$ python3 -q
>>> import numpy as np
>>> np.set_printoptions(precision=3, suppress=True, linewidth=140, floatmode="fixed")
>>> arr = np.loadtxt("arr.csv", delimiter=",")
>>> arr
array([[ 0.000,  3.000,  4.000,  2.000],
       [ 0.000,  0.000, -2.000, -2.000],
       [ 0.000,  0.000,  0.000,  5.000],
       [ 0.000,  0.000,  0.000,  0.000]])
>>> t = np.radians(90)
>>> r_ = np.eye(4)
>>> r_[1, 1] = r_[3, 3] = np.cos(t)
>>> r_[1, 3], r_[3, 1] = -np.sin(t), np.sin(t)
>>> r_.round(3) + 0
array([[ 1.000,  0.000,  0.000,  0.000],
       [ 0.000,  0.000,  0.000, -1.000],
       [ 0.000,  0.000,  1.000,  0.000],
       [ 0.000,  1.000,  0.000,  0.000]])
>>> A2 = arr @ r_.T
>>> np.allclose(arr @ arr.T, A2 @ A2.T)
True
>>> np.allclose(np.linalg.norm(arr, axis=1), np.linalg.norm(A2, axis=1))
True
>>> np.abs(A2 - arr).max(axis=0)
array([0.000, 5.000, 0.000, 5.000])
>>> np.round(np.linalg.det(r_), 3), np.trace(r_)
(np.float64(1.0), np.float64(2.0))
>>> Uu, sig, Vt = np.linalg.svd(arr)
>>> vecs = Vt[:(sig > 1e-8).sum()]
>>> rng = np.random.default_rng(4784)
>>> x0 = arr[2] + -3 * arr[3] + rng.integers(2) * np.eye(4)[0]
>>> x0
array([0.000, 0.000, 0.000, 5.000])
>>> np.linalg.matrix_rank(np.vstack([arr, x0]))
np.int64(3)
>>> rank = np.linalg.matrix_rank(arr)
>>> rank
np.int64(3)
>>> null = np.linalg.svd(arr)[2][rank:].T
>>> null @ null.T
array([[1.000, 0.000, 0.000, 0.000],
       [0.000, 0.000, 0.000, 0.000],
       [0.000, 0.000, 0.000, 0.000],
       [0.000, 0.000, 0.000, 0.000]])
>>> null.shape
(4, 1)
>>> np.allclose(arr @ null, 0)
True
>>> arr @ arr
array([[  0.000,   0.000,  -6.000,  14.000],
       [  0.000,   0.000,   0.000, -10.000],
       [  0.000,   0.000,   0.000,   0.000],
       [  0.000,   0.000,   0.000,   0.000]])
>>> np.allclose(arr, arr.T)
False
>>> round(np.abs(np.linalg.eigvals(arr)).max(), 3)
np.float64(0.0)
>>> np.linalg.matrix_power(arr, 4)
array([[0.000, 0.000, 0.000, 0.000],
       [0.000, 0.000, 0.000, 0.000],
       [0.000, 0.000, 0.000, 0.000],
       [0.000, 0.000, 0.000, 0.000]])
>>> np.allclose(arr @ arr.T, arr.T @ arr)
False
